>>> import numpy as np
>>> from numpy import linalg as LA
>>> np.set_printoptions(precision=2, suppress=True, linewidth=200)
>>> u = np.array([3, -2, 3, -2, -3, 1, -2, -3])
>>> rng = np.random.default_rng(39157)
>>> data = np.outer(rng.normal(size=42), u) + 0.02 * rng.normal(size=(42, 8))
>>> data
array([[-0.91,  0.62, -0.91,  0.61,  0.88, -0.29,  0.61,  0.89],
       [ 0.94, -0.62,  0.92, -0.59, -0.92,  0.28, -0.62, -0.91],
       [ 3.33, -2.25,  3.32, -2.26, -3.33,  1.13, -2.25, -3.36],
       [ 2.35, -1.53,  2.39, -1.61, -2.38,  0.79, -1.59, -2.34],
       [ 0.87, -0.55,  0.88, -0.59, -0.88,  0.31, -0.56, -0.87],
       [-5.05,  3.34, -5.04,  3.33,  5.  , -1.69,  3.39,  5.02],
       [ 1.13, -0.75,  1.14, -0.74, -1.11,  0.4 , -0.76, -1.12],
       [ 1.74, -1.09,  1.69, -1.13, -1.72,  0.55, -1.1 , -1.72],
       [ 2.95, -1.97,  2.93, -1.94, -2.98,  1.01, -1.94, -2.93],
       [ 2.44, -1.64,  2.46, -1.61, -2.45,  0.83, -1.61, -2.47],
       [-1.35,  0.89, -1.33,  0.93,  1.33, -0.42,  0.88,  1.33],
       [-1.61,  1.04, -1.59,  1.07,  1.58, -0.56,  1.08,  1.63],
       [ 0.79, -0.52,  0.81, -0.5 , -0.77,  0.24, -0.51, -0.77],
       [-0.34,  0.2 , -0.31,  0.2 ,  0.34, -0.12,  0.23,  0.32],
       [-2.21,  1.46, -2.19,  1.49,  2.2 , -0.77,  1.47,  2.17],
       [-1.17,  0.8 , -1.19,  0.79,  1.19, -0.39,  0.78,  1.17],
       [ 3.13, -2.1 ,  3.13, -2.1 , -3.14,  1.04, -2.08, -3.12],
       [-1.61,  1.11, -1.64,  1.13,  1.68, -0.54,  1.11,  1.62],
       [-1.87,  1.29, -1.87,  1.28,  1.91, -0.64,  1.27,  1.91],
       [ 3.1 , -2.06,  3.11, -2.08, -3.08,  1.03, -2.07, -3.1 ],
       [ 0.03, -0.03,  0.05,  0.03, -0.03,  0.01, -0.01, -0.02],
       [ 7.21, -4.8 ,  7.21, -4.82, -7.18,  2.38, -4.82, -7.2 ],
       [ 4.55, -3.04,  4.55, -3.04, -4.58,  1.47, -3.04, -4.53],
       [ 2.84, -1.87,  2.84, -1.9 , -2.85,  0.96, -1.9 , -2.85],
       [-1.74,  1.15, -1.71,  1.13,  1.73, -0.56,  1.16,  1.74],
       [-2.97,  1.99, -2.96,  1.96,  2.97, -0.98,  1.99,  2.96],
       [-3.26,  2.2 , -3.3 ,  2.22,  3.27, -1.1 ,  2.2 ,  3.31],
       [ 0.29, -0.16,  0.25, -0.22, -0.28,  0.08, -0.22, -0.26],
       [-0.65,  0.4 , -0.65,  0.41,  0.62, -0.24,  0.45,  0.62],
       [-4.25,  2.79, -4.26,  2.81,  4.24, -1.4 ,  2.82,  4.24],
       [ 0.77, -0.52,  0.78, -0.52, -0.79,  0.26, -0.49, -0.78],
       [ 2.8 , -1.91,  2.82, -1.84, -2.82,  0.92, -1.87, -2.81],
       [-1.33,  0.91, -1.36,  0.88,  1.31, -0.44,  0.94,  1.32],
       [-1.59,  1.06, -1.59,  1.07,  1.61, -0.54,  1.07,  1.57],
       [ 3.89, -2.63,  3.88, -2.6 , -3.86,  1.3 , -2.53, -3.9 ],
       [-3.42,  2.31, -3.49,  2.3 ,  3.45, -1.17,  2.32,  3.44],
       [ 1.46, -0.97,  1.44, -0.98, -1.43,  0.5 , -0.96, -1.43],
       [-2.85,  1.87, -2.83,  1.84,  2.79, -0.95,  1.91,  2.82],
       [-1.63,  1.08, -1.64,  1.12,  1.65, -0.52,  1.07,  1.63],
       [ 1.19, -0.82,  1.2 , -0.8 , -1.16,  0.37, -0.77, -1.16],
       [ 1.12, -0.8 ,  1.15, -0.75, -1.11,  0.37, -0.75, -1.18],
       [ 2.77, -1.89,  2.82, -1.88, -2.85,  0.98, -1.88, -2.81]])
>>> A2 = data / np.sqrt((data ** 2).mean(axis=1, keepdims=True))
>>> LA.matrix_rank(A2) == LA.matrix_rank(data)
np.True_
>>> LA.matrix_rank(data - data.mean(axis=1, keepdims=True))
np.int64(7)
>>> E = np.array([[1.3, 0.4, -0.3, 1.6, 1.8, -1.6, 0.3],
...     [1.0, 1.5, -0.1, -0.4, -0.3, 2.6, 0.4],
...     [1.9, 0.4, -1.2, 0.3, 0.9, 0.9, -1.1],
...     [-0.1, -1.8, -1.9, -0.4, 0.7, 0.0, 0.6],
...     [0.3, -0.3, 1.5, -0.2, -0.5, 0.2, -1.3],
...     [0.0, -0.3, 0.9, -0.2, 1.7, 0.5, -1.1],
...     [0.3, -0.5, 0.5, 0.5, 1.1, -0.6, -1.3],
...     [0.3, 0.3, 1.1, -0.1, 0.9, 1.9, -0.2],
...     [0.7, 0.2, -0.4, -0.6, -0.8, -1.4, -0.8]])
>>> E
array([[ 1.3,  0.4, -0.3,  1.6,  1.8, -1.6,  0.3],
       [ 1. ,  1.5, -0.1, -0.4, -0.3,  2.6,  0.4],
       [ 1.9,  0.4, -1.2,  0.3,  0.9,  0.9, -1.1],
       [-0.1, -1.8, -1.9, -0.4,  0.7,  0. ,  0.6],
       [ 0.3, -0.3,  1.5, -0.2, -0.5,  0.2, -1.3],
       [ 0. , -0.3,  0.9, -0.2,  1.7,  0.5, -1.1],
       [ 0.3, -0.5,  0.5,  0.5,  1.1, -0.6, -1.3],
       [ 0.3,  0.3,  1.1, -0.1,  0.9,  1.9, -0.2],
       [ 0.7,  0.2, -0.4, -0.6, -0.8, -1.4, -0.8]])
>>> proj = E @ LA.solve(E.T @ E, E.T)
>>> proj.round(2) + 0
array([[ 0.98, -0.04,  0.01, -0.01, -0.04, -0.05,  0.02,  0.09,  0.03],
       [-0.04,  0.66,  0.21, -0.1 , -0.06, -0.05, -0.29,  0.28,  0.03],
       [ 0.01,  0.21,  0.85,  0.06, -0.01, -0.04,  0.26, -0.09,  0.02],
       [-0.01, -0.1 ,  0.06,  0.97, -0.01,  0.  , -0.1 ,  0.07,  0.  ],
       [-0.04, -0.06, -0.01, -0.01,  0.88, -0.15,  0.13,  0.23,  0.1 ],
       [-0.05, -0.05, -0.04,  0.  , -0.15,  0.8 ,  0.21,  0.26,  0.12],
       [ 0.02, -0.29,  0.26, -0.1 ,  0.13,  0.21,  0.43, -0.05, -0.13],
       [ 0.09,  0.28, -0.09,  0.07,  0.23,  0.26, -0.05,  0.5 , -0.16],
       [ 0.03,  0.03,  0.02,  0.  ,  0.1 ,  0.12, -0.13, -0.16,  0.92]])
>>> np.round(LA.eigvalsh(proj), 2) + 0
array([0., 0., 1., 1., 1., 1., 1., 1., 1.])
>>> A2 = proj / np.sqrt((proj ** 2).mean(axis=1, keepdims=True))
>>> np.round(proj - proj.mean(axis=1, keepdims=True), 2) + 0
array([[ 0.87, -0.15, -0.1 , -0.12, -0.15, -0.16, -0.09, -0.02, -0.08],
       [-0.11,  0.59,  0.14, -0.17, -0.13, -0.12, -0.36,  0.21, -0.04],
       [-0.13,  0.06,  0.71, -0.08, -0.15, -0.18,  0.12, -0.24, -0.12],
       [-0.11, -0.2 , -0.03,  0.87, -0.11, -0.1 , -0.2 , -0.03, -0.1 ],
       [-0.16, -0.18, -0.13, -0.13,  0.76, -0.27,  0.02,  0.11, -0.02],
       [-0.17, -0.17, -0.16, -0.12, -0.28,  0.68,  0.08,  0.14,  0.  ],
       [-0.03, -0.34,  0.21, -0.15,  0.08,  0.15,  0.38, -0.11, -0.19],
       [-0.03,  0.16, -0.22, -0.06,  0.1 ,  0.14, -0.18,  0.38, -0.29],
       [-0.07, -0.08, -0.08, -0.1 , -0.01,  0.02, -0.24, -0.27,  0.82]])
>>> A2[1]
array([-0.16,  2.43,  0.76, -0.37, -0.24, -0.18, -1.08,  1.04,  0.1 ])
>>> feats = np.loadtxt("out2.csv", delimiter=",")
>>> print(feats)
[[-0.61  0.69  0.34 -0.18  0.1 ]
 [-0.28 -0.12 -0.12 -0.24 -0.91]
 [ 0.49  0.66 -0.15  0.43 -0.34]
 [ 0.49  0.21 -0.03 -0.85  0.05]
 [-0.28  0.16 -0.92 -0.08  0.2 ]]
>>> u = np.array([2, 2, -1, -1, -2])
>>> A2 = feats + np.outer(u, np.eye(5)[0])
>>> round(float(LA.det(A2) / LA.det(feats)), 2), round(float(1 + LA.solve(feats, u)[0]), 2)
(-1.18, -1.18)
>>> J = np.load("test8.npy")
>>> J
array([[-2.,  0.,  0.,  0.,  0.,  0.,  0., -3.],
       [ 0., -2., -3., -3., -3., -3., -3.,  0.],
       [ 0., -3., -2., -3., -3., -3., -3.,  0.],
       [ 0., -3., -3., -2., -3., -3., -3.,  0.],
       [ 0., -3., -3., -3., -2., -3., -3.,  0.],
       [ 0., -3., -3., -3., -3., -2., -3.,  0.],
       [ 0., -3., -3., -3., -3., -3., -2.,  0.],
       [-3.,  0.,  0.,  0.,  0.,  0.,  0., -2.]])
>>> A2 = J + rng.integers(-2, 3, (8, 2)) @ rng.integers(-2, 3, (2, 8))
>>> A2
array([[ -6.,   2.,   0.,  -2.,  -4.,   4.,  -4.,   1.],
       [ -6.,  -2.,  -5.,  -1.,  -3.,  -3.,  -9.,   8.],
       [ -2.,  -2.,  -2.,  -4.,  -5.,  -1.,  -5.,   2.],
       [  4.,  -2.,  -1.,  -5.,  -5.,  -1.,   1.,  -6.],
       [  0.,  -3.,  -3.,  -3.,  -2.,  -3.,  -3.,   0.],
       [ -2.,   1.,  -1.,  -9., -11.,   6.,  -5.,   0.],
       [ -1.,  -1.,  -2.,  -6.,  -7.,   1.,  -3.,   0.],
       [ -5.,   4.,   2.,  -6.,  -8.,   8.,  -2.,  -2.]])
>>> np.abs(A2 - J).sum(axis=1)
array([24., 24., 12., 24.,  0., 32., 16., 32.])
>>> print(np.round(LA.svd(A2 - J, compute_uv=False), 2) + 0)
[22.61 16.27  0.    0.    0.    0.    0.    0.  ]
>>> M = np.loadtxt("block6.csv", delimiter=",")
>>> M
array([[ 1.01, -0.06, -0.11,  0.82,  2.98,  1.18, -0.02,  0.93, -0.03,  0.93,  2.06],
       [ 1.15, -0.1 ,  0.05,  0.85,  2.93,  0.84, -0.07,  1.13,  0.11,  1.1 ,  2.15],
       [ 0.88,  0.08, -0.16,  0.91,  2.97,  0.91,  0.07,  1.26,  0.04,  1.08,  1.92],
       [ 0.87,  0.06,  0.08,  0.92,  3.18,  1.08,  0.01,  0.99, -0.16,  0.97,  1.75],
       [ 0.87,  0.14,  0.05,  0.86,  2.97,  0.95,  0.03,  1.03, -0.05,  0.96,  2.01],
       [ 1.05,  0.1 , -0.01,  1.17,  3.04,  0.96,  0.03,  0.95,  0.13,  0.97,  2.  ],
       [ 0.88,  0.07, -0.19,  0.93,  2.81,  0.99,  0.09,  1.04, -0.07,  1.05,  2.13],
       [ 0.95, -0.14, -0.1 ,  1.02,  3.22,  1.09, -0.05,  0.91, -0.06,  0.93,  1.93],
       [ 0.94, -0.03, -0.09,  0.97,  2.99,  0.98, -0.11,  1.02,  0.04,  0.89,  2.05],
       [ 1.03,  0.12,  0.23,  0.86,  2.99,  1.05,  0.21,  0.97,  0.  ,  1.01,  2.21],
       [ 0.94, -0.05, -0.01,  1.06,  2.97,  0.99,  0.12,  0.97, -0.11,  1.05,  1.93],
       [ 0.92,  0.15,  0.03,  0.99,  2.86,  1.13, -0.01,  0.92, -0.09,  1.04,  1.86],
       [ 0.99, -0.04,  0.11,  0.95,  3.03,  1.12,  0.2 ,  0.85,  0.06,  1.09,  2.06],
       [ 0.9 , -0.05,  0.21,  1.13,  3.02,  1.07, -0.12,  0.89,  0.1 ,  1.06,  2.04],
       [ 0.99,  0.11,  0.06,  1.12,  3.17,  1.04,  0.01,  1.12,  0.22,  0.94,  1.97],
       [ 0.96,  0.03,  0.18,  1.09,  3.11,  1.1 ,  0.09,  1.01, -0.04,  1.  ,  2.  ],
       [ 1.07, -0.12,  0.05,  1.12,  2.8 ,  0.98,  0.1 ,  0.87, -0.09,  0.91,  1.91],
       [ 1.21, -0.13, -0.05,  0.95,  2.86,  0.94,  0.1 ,  1.02,  0.08,  1.1 ,  2.1 ],
       [ 0.88, -0.09, -0.07,  1.02,  3.02,  0.97,  0.02,  1.22,  0.  ,  1.06,  1.64],
       [ 1.02, -0.02,  0.  ,  1.04,  2.94,  1.2 , -0.01,  0.74, -0.03,  1.02,  1.95],
       [ 1.13, -0.08, -0.11,  0.98,  3.04,  0.97, -0.1 ,  0.9 ,  0.09,  0.93,  2.04],
       [ 1.02,  2.  ,  2.05,  0.16,  3.13,  3.22, -0.06,  0.84,  1.86,  1.99,  3.03],
       [ 1.05,  2.15,  1.99,  0.09,  3.06,  3.11,  0.02,  0.98,  1.93,  1.95,  3.19],
       [ 1.23,  2.06,  2.11, -0.15,  3.12,  3.14,  0.03,  1.01,  1.95,  1.92,  3.14],
       [ 1.  ,  1.91,  2.02, -0.18,  3.01,  3.  , -0.09,  1.01,  2.02,  1.98,  2.77],
       [ 1.13,  2.05,  2.05,  0.02,  3.13,  2.88,  0.  ,  1.06,  2.21,  1.78,  2.95],
       [ 0.83,  1.78,  1.87, -0.14,  3.03,  2.95,  0.03,  1.19,  2.12,  2.03,  3.02],
       [ 0.89,  2.02,  1.99, -0.03,  3.07,  2.8 ,  0.05,  1.05,  1.99,  1.91,  3.06],
       [ 0.98,  2.03,  2.07,  0.  ,  2.97,  2.91,  0.08,  0.78,  1.79,  2.05,  3.01],
       [ 0.97,  2.06,  2.08, -0.13,  3.09,  2.92,  0.12,  1.18,  2.13,  2.07,  2.88],
       [ 0.91,  1.89,  2.08, -0.05,  2.9 ,  3.07, -0.08,  1.  ,  2.05,  1.96,  2.87],
       [ 0.89,  2.03,  1.89,  0.05,  2.89,  2.85,  0.04,  0.97,  1.91,  2.06,  2.98],
       [ 1.02,  1.99,  2.08,  0.03,  2.91,  2.9 ,  0.1 ,  1.02,  1.94,  2.05,  3.14],
       [ 0.89,  2.11,  1.92,  0.1 ,  2.78,  3.14,  0.03,  1.19,  1.99,  2.13,  3.03],
       [ 0.92,  2.11,  2.16, -0.06,  2.97,  3.02, -0.12,  0.93,  1.96,  1.9 ,  3.  ],
       [ 1.  ,  1.99,  2.03, -0.02,  3.13,  2.95, -0.19,  0.95,  2.11,  1.97,  3.07],
       [ 0.79,  2.23,  2.12, -0.03,  3.08,  2.77,  0.05,  0.95,  2.05,  1.91,  3.01],
       [ 1.01,  2.12,  1.92,  0.06,  2.88,  2.99, -0.02,  1.14,  1.92,  2.21,  3.07],
       [ 0.98,  2.09,  2.11,  0.06,  3.1 ,  2.96,  0.  ,  0.93,  2.07,  1.91,  2.91],
       [ 0.82,  1.94,  2.01, -0.12,  2.94,  3.  ,  0.06,  0.99,  1.89,  1.97,  2.98],
       [ 0.94,  1.83,  2.07, -0.06,  3.13,  3.16,  0.02,  1.13,  1.79,  2.09,  3.03],
       [ 0.87,  2.09,  1.94,  0.12,  3.09,  2.99, -0.34,  0.97,  1.89,  2.03,  2.96]])
>>> lab = M[:, 4] > np.median(M[:, 4])
>>> u = M[lab].mean(axis=0) - M[~lab].mean(axis=0)
>>> u.round(2) + 0
array([ 0.  ,  0.29,  0.32, -0.09,  0.17,  0.3 , -0.03,  0.01,  0.34,  0.1 ,  0.12])
